$ python3 -q
>>> import numpy as np
>>> np.set_printoptions(precision=2, suppress=True, linewidth=120, floatmode="fixed")
>>> def rd(a):
...     return np.round(a, 2) + 0
... 
>>> A = np.load("test2.npy")
>>> A
array([[ 2,  3, -2, -3],
       [-2,  0,  2,  1],
       [ 0, -3,  2,  2],
       [ 0,  1,  2,  2]])
>>> (A - A.T) / 2
array([[ 0.00,  2.50, -1.00, -1.50],
       [-2.50,  0.00,  2.50,  0.00],
       [ 1.00, -2.50,  0.00,  0.00],
       [ 1.50,  0.00,  0.00,  0.00]])
>>> np.linalg.determinant(A)
Traceback (most recent call last):
  File "<python-input-6>", line 1, in <module>
    np.linalg.determinant(A)
    ^^^^^^^^^^^^^^^^^^^^^
AttributeError: module 'numpy.linalg' has no attribute 'determinant'
>>> rd(np.abs(np.linalg.eigvals(A)).max())
np.float64(2.54)
>>> rd(np.linalg.det(A))
np.float64(32.0)
>>> A2 = np.linalg.inv(A)
>>> rd(A2)
array([[ 0.25, -0.25,  0.31,  0.19],
       [ 0.00,  0.00, -0.25,  0.25],
       [ 0.50,  0.50,  0.50,  0.00],
       [-0.50, -0.50, -0.38,  0.38]])
>>> q = A.astype(float).copy()
>>> for j in range(4):
...     q[:, j] -= q[:, :j] @ (q[:, :j].T @ q[:, j])
...     q[:, j] /= np.linalg.norm(q[:, j])
... 
>>> rd(q.T @ A)
array([[ 2.83,  2.12, -2.83, -2.83],
       [ 0.00,  3.81, -1.05, -1.84],
       [ 0.00,  0.00,  2.63,  2.31],
       [ 0.00,  0.00,  0.00,  1.13]])
>>> r0, r1 = A[2], A[3]
>>> r0 @ r0
np.int64(17)
>>> pr = (r0 @ r1) / (r0 @ r0) * r0
>>> rd(np.linalg.norm(r0 + r1) ** 2 + np.linalg.norm(r0 - r1) ** 2)
np.float64(52.0)
>>> (r1 - pr) @ r0
np.float64(0.0)
>>> np.linalg.matrix_rank(np.outer(r0, r1))
np.int64(1)
>>> np.outer(r0, r1)
array([[ 0,  0,  0,  0],
       [ 0, -3, -6, -6],
       [ 0,  2,  4,  4],
       [ 0,  2,  4,  4]])
>>> vec = np.array([0, 2, 1, 2])
>>> A * vec
array([[ 0,  6, -2, -6],
       [ 0,  0,  2,  2],
       [ 0, -6,  2,  4],
       [ 0,  2,  2,  4]])
>>> np.linalg.norm(A @ vec) <= np.linalg.norm(A, 2) * np.linalg.norm(vec) + 1e-9
np.True_
>>> A @ np.ones(4)
array([0.00, 1.00, 1.00, 5.00])
>>> A @ (2 * vec)
array([-4,  8,  0, 16])
>>> (A * vec).sum(axis=1)
array([-2,  4,  0,  8])
>>> np.sign((A @ vec).round(6))
array([-1,  1,  0,  1])
>>> X = np.load("data.npy")
>>> X
array([[-0.70,  0.69,  2.99],
       [ 6.78,  5.22,  7.97],
       [ 6.09,  5.92, 11.01],
       [ 6.11,  5.92, 10.99],
       [-0.74,  0.71,  2.97],
       [ 1.48,  3.03,  7.46],
       [ 5.58,  4.95,  8.47],
       [ 8.52,  6.52,  9.97],
       [ 2.47,  5.00, 12.54],
       [-0.01, -0.01,  0.03],
       [ 8.47,  6.49, 10.00],
       [-0.01, -0.01,  0.03],
       [ 2.52,  5.01, 12.48],
       [ 1.68,  1.29,  2.01],
       [ 2.04,  3.96,  9.99],
       [ 1.73,  1.31,  2.02]])
>>> r0 = np.array([2, -2, 0])
>>> rd(np.polyval(r0, X[1]))
array([ 78.38,  44.06, 111.10])
>>> rd(np.correlate(X[1], X[11], "full"))
array([ 0.20,  0.09,  0.12, -0.13, -0.08])
>>> rd(np.cross(X[1, :3], X[11, :3]))
array([ 0.24, -0.28, -0.02])
>>> rd(np.convolve(X[1], r0))
array([ 13.56,  -3.12,   5.50, -15.94,   0.00])
>>> [round(float(x), 2) for x in np.linalg.svd(X, compute_uv=False)[:3]]
[40.07, 8.51, 0.09]
>>> round(np.log10(np.linalg.cond(X)))
3
>>> np.linalg.cond(X) > 100
np.True_
>>> arr = np.load("arr.npy")
>>> rd(arr)
array([[ 1.00, -0.01,  0.01, -0.01],
       [-0.01,  0.67,  0.41, -0.23],
       [ 0.01,  0.41,  0.49,  0.28],
       [-0.01, -0.23,  0.28,  0.84]])
>>> rd(arr @ np.linalg.pinv(arr) @ arr)
array([[ 1.00, -0.01,  0.01, -0.01],
       [-0.01,  0.67,  0.41, -0.23],
       [ 0.01,  0.41,  0.49,  0.28],
       [-0.01, -0.23,  0.28,  0.84]])
>>> rd(np.trace(np.linalg.pinv(arr) @ arr))
np.float64(3.0)
>>> vec = np.array([0, 0, -1, 2])
>>> rd(arr @ vec)
array([-0.03, -0.87,  0.08,  1.40])
>>> rd(np.eye(4) - arr)
array([[ 0.00,  0.01, -0.01,  0.01],
       [ 0.01,  0.33, -0.41,  0.23],
       [-0.01, -0.41,  0.51, -0.28],
       [ 0.01,  0.23, -0.28,  0.16]])
>>> [round(float(x), 2) for x in np.linalg.svd(arr, compute_uv=False)[:3]]
[1.0, 1.0, 1.0]
>>> (arr - arr.T) / 2
array([[0.00, 0.00, 0.00, 0.00],
       [0.00, 0.00, 0.00, 0.00],
       [0.00, 0.00, 0.00, 0.00],
       [0.00, 0.00, 0.00, 0.00]])
>>> rd(np.abs(np.linalg.eigvals(arr)).max())
np.float64(1.0)
>>> rd(np.linalg.det(arr))
np.float64(0.0)
>>> rd(np.trace(arr))
np.float64(3.0)
>>> assert arr == arr.T
Traceback (most recent call last):
  File "<python-input-50>", line 1, in <module>
    assert arr == arr.T
           ^^^^^^^^^^^^
ValueError: The truth value of an array with more than one element is ambiguous. Use a.any() or a.all()
>>> rd(arr @ arr)
array([[ 1.00, -0.01,  0.01, -0.01],
       [-0.01,  0.67,  0.41, -0.23],
       [ 0.01,  0.41,  0.49,  0.28],
       [-0.01, -0.23,  0.28,  0.84]])
>>> np.linalg.determinant(arr)
Traceback (most recent call last):
  File "<python-input-52>", line 1, in <module>
    np.linalg.determinant(arr)
    ^^^^^^^^^^^^^^^^^^^^^
AttributeError: module 'numpy.linalg' has no attribute 'determinant'
>>> np.allclose(arr @ arr.T, arr.T @ arr)
True
>>> rd(np.sort(np.abs(np.linalg.eigvals(arr))))
array([0.00, 1.00, 1.00, 1.00])
>>> np.allclose(arr, arr.T)
True
>>> Uu, sig, vt = np.linalg.svd(arr)
>>> vecs = vt[:(sig > 1e-8).sum()]
>>> rng = np.random.default_rng(831)
>>> vec = arr[0] + -2 * arr[2] + rng.integers(2) * np.eye(4)[1]
>>> rd(vec)
array([ 0.97, -0.83, -0.96, -0.58])
>>> rd(vecs.T @ vecs)
array([[ 1.00, -0.01,  0.01, -0.01],
       [-0.01,  0.67,  0.41, -0.23],
       [ 0.01,  0.41,  0.49,  0.28],
       [-0.01, -0.23,  0.28,  0.84]])
>>> rd(np.linalg.norm(vec - vecs.T @ vecs @ vec))
np.float64(0.0)
>>> np.linalg.matrix_rank(np.vstack([arr, vec]))
np.int64(3)
>>> m1 = np.load("layer2.npy")
>>> m1
array([[ 0.10,  0.00, -0.10, -0.70],
       [ 0.00,  0.10,  0.10, -0.20],
       [ 1.60, -0.60,  0.90, -1.10],
       [ 0.10,  0.30, -1.20, -0.60]])
>>> w1 = np.array([[0, 0], [0, 1], [1, 2], [1, 0]])
>>> coef = np.array([3, 2])
>>> act = np.maximum(m1 @ w1 + coef, 0)
>>> (act > 0).mean(axis=0)
array([1.00, 0.75])
>>> np.linalg.matrix_rank(act)
np.int64(2)
>>> rd(act)
array([[2.20, 1.80],
       [2.90, 2.30],
       [2.80, 3.20],
       [1.20, 0.00]])
>>> Z = np.array([[4, 2], [1, -2]])
>>> rd(act @ Z)
array([[10.60,  0.80],
       [13.90,  1.20],
       [14.40, -0.80],
       [ 4.80,  2.40]])
>>> proj = act @ np.linalg.solve(act.T @ act, act.T)
>>> np.trace(proj)
np.float64(2.0)
>>> rd(np.diag(proj))
array([0.22, 0.40, 0.69, 0.69])
>>> rd(np.linalg.eigvalsh(proj))
array([0.00, 0.00, 1.00, 1.00])
>>> q, vecs = np.linalg.qr(m1[:, :3])[0], np.linalg.qr(m1[:, 3:])[0]
>>> sig = np.linalg.svd(q.T @ vecs, compute_uv=False)
>>> (sig > 0.9).sum()
np.int64(1)
>>> rd(np.degrees(np.arccos(sig.clip(0, 1))))
array([23.09])
>>> ang = np.radians(36)
>>> r_ = np.eye(4)
>>> r_[2, 2] = r_[1, 1] = np.cos(ang)
>>> r_[2, 1], r_[1, 2] = -np.sin(ang), np.sin(ang)
>>> rd(r_)
array([[ 1.00,  0.00,  0.00,  0.00],
       [ 0.00,  0.81,  0.59,  0.00],
       [ 0.00, -0.59,  0.81,  0.00],
       [ 0.00,  0.00,  0.00,  1.00]])
>>> A2 = m1 @ r_.T
>>> rd(np.linalg.svd(m1, compute_uv=False)), rd(np.linalg.svd(A2, compute_uv=False))
(array([2.27, 1.45, 0.41, 0.11]), array([2.27, 1.45, 0.41, 0.11]))
>>> np.allclose(np.linalg.norm(m1, axis=1), np.linalg.norm(A2, axis=1))
True
>>> np.allclose(m1 @ m1.T, A2 @ A2.T)
True
>>> rd(np.abs(A2 - m1).max(axis=0))
array([0.00, 0.76, 0.18, 0.00])
>>> r0 = np.array([2, 1, 3, 3])
>>> A2 = r_ + np.outer(r0, np.eye(4)[3])
>>> rd(np.linalg.det(A2) / np.linalg.det(r_)), rd(1 + np.linalg.solve(r_, r0)[3])
(np.float64(4.0), np.float64(4.0))
>>> rd(A2)
array([[ 1.00,  0.00,  0.00,  2.00],
       [ 0.00,  0.81,  0.59,  1.00],
       [ 0.00, -0.59,  0.81,  3.00],
       [ 0.00,  0.00,  0.00,  4.00]])
>>> np.linalg.matrix_rank(A2 - r_)
np.int64(1)
>>> np.linalg.matrix_rank(np.linalg.inv(A2) - np.linalg.inv(r_), tol=1e-8)
np.int64(1)
>>> q, _ = np.linalg.qr(np.array([[-0.4, 0.4, 0.5, 0.8],
...     [0.6, 0.7, -0.6, 1.4],
...     [0.5, -0.6, 0.3, -0.2],
...     [-0.7, 0.8, -0.6, -0.1]]))
>>> data = q[:, :3]
>>> rd(data)
array([[-0.36, -0.18, -0.90],
       [ 0.53, -0.84, -0.04],
       [ 0.45,  0.31, -0.09],
       [-0.62, -0.40,  0.42]])
>>> vec = np.array([0, -3, 1])
>>> target = data @ vec
>>> rd(np.linalg.pinv(data) @ data)
array([[1.00, 0.00, 0.00],
       [0.00, 1.00, 0.00],
       [0.00, 0.00, 1.00]])
>>> rd(np.linalg.solve(data.T @ data, data.T @ target))
array([ 0.00, -3.00,  1.00])
>>> target = target + 0.02 * rng.normal(size=4)
>>> rd(target)
array([-0.36,  2.50, -0.99,  1.62])
>>> coef, *_ = np.linalg.lstsq(data, target)
>>> rd(data.T @ (target - data @ coef))
array([0.00, 0.00, 0.00])
>>> proj = data @ np.linalg.solve(data.T @ data, data.T)
>>> rd(proj)
array([[ 0.97,  0.00, -0.13, -0.08],
       [ 0.00,  1.00, -0.02, -0.01],
       [-0.13, -0.02,  0.30, -0.44],
       [-0.08, -0.01, -0.44,  0.72]])
>>> rd(np.linalg.eigvalsh(proj))
array([0.00, 1.00, 1.00, 1.00])
>>> rd(proj @ data[:, 0])
array([-0.36,  0.53,  0.45, -0.62])
>>> M = np.load("m.npy")
>>> M
array([[0, 0, 0, 0],
       [0, 0, 1, 1],
       [0, 1, 0, 1],
       [0, 1, 1, 0]])
>>> M.sum(axis=0)
array([0, 2, 2, 2])
>>> Lm = np.diag(M.sum(axis=1)) - M
>>> (np.linalg.eigvalsh(Lm) < 1e-8).sum()
np.int64(2)
>>> evals, vecs = np.linalg.eigh(M)
>>> vec = np.array([1, 1, -1, -1])
>>> vec @ M @ vec / (vec @ vec), rd(evals[0]), rd(evals[-1])
(np.float64(-0.5), np.float64(-1.0), np.float64(2.0))
>>> rd(np.linalg.eigvalsh(M).min())
np.float64(-1.0)
>>> np.all(np.linalg.eigvalsh(M) > 0)
np.False_
>>> W0 = np.load("w.npy")
>>> W0
array([[ 1, -1,  0, -1],
       [-1,  1,  0,  1],
       [ 0,  0,  0,  0],
       [-1,  1,  0,  1]])
>>> (W0 != 0).astype(int)
array([[1, 1, 0, 1],
       [1, 1, 0, 1],
       [0, 0, 0, 0],
       [1, 1, 0, 1]])
>>> rd(np.sort(np.linalg.eigvals(W0).real))
array([0.00, 0.00, 0.00, 3.00])
>>> F = np.load("out3.npy")
>>> F
array([[ 0.01, -3.67,  1.81],
       [ 0.02, -3.75,  1.90],
       [ 0.01,  1.77, -0.87],
       [-0.03,  0.19, -0.07],
       [ 0.02,  0.60, -0.29],
       [ 0.01,  2.65, -1.36],
       [ 0.00, -0.51,  0.28],
       [ 0.02, -1.61,  0.82],
       [ 0.04, -0.04,  0.00],
       [ 0.01, -1.23,  0.63]])
>>> Z = F[[4, 1]].astype(float)
>>> for _ in range(4):
...     idx = np.linalg.norm(F[:, None] - Z, axis=-1).argmin(axis=1)
...     Z = np.array([F[idx == j].mean(axis=0) for j in range(2)])
... 
>>> idx
array([1, 1, 0, 0, 0, 0, 0, 1, 0, 0])
>>> rd(Z[1] - Z[0])
array([ 0.01, -3.50,  1.75])
>>> np.bincount(idx)
array([7, 3])
>>> rd(Z)
array([[ 0.01,  0.49, -0.24],
       [ 0.02, -3.01,  1.51]])
>>> idx = rng.permutation(4)
>>> idx
array([0, 1, 3, 2])
>>> A2 = M[idx][:, idx]
>>> rd(np.linalg.det(A2)), rd(np.linalg.det(M[idx]))
(np.float64(0.0), np.float64(0.0))
>>> rd(np.sort(np.abs(np.linalg.eigvals(A2))))
array([0.00, 1.00, 1.00, 2.00])
>>> np.allclose(A2, M)
True
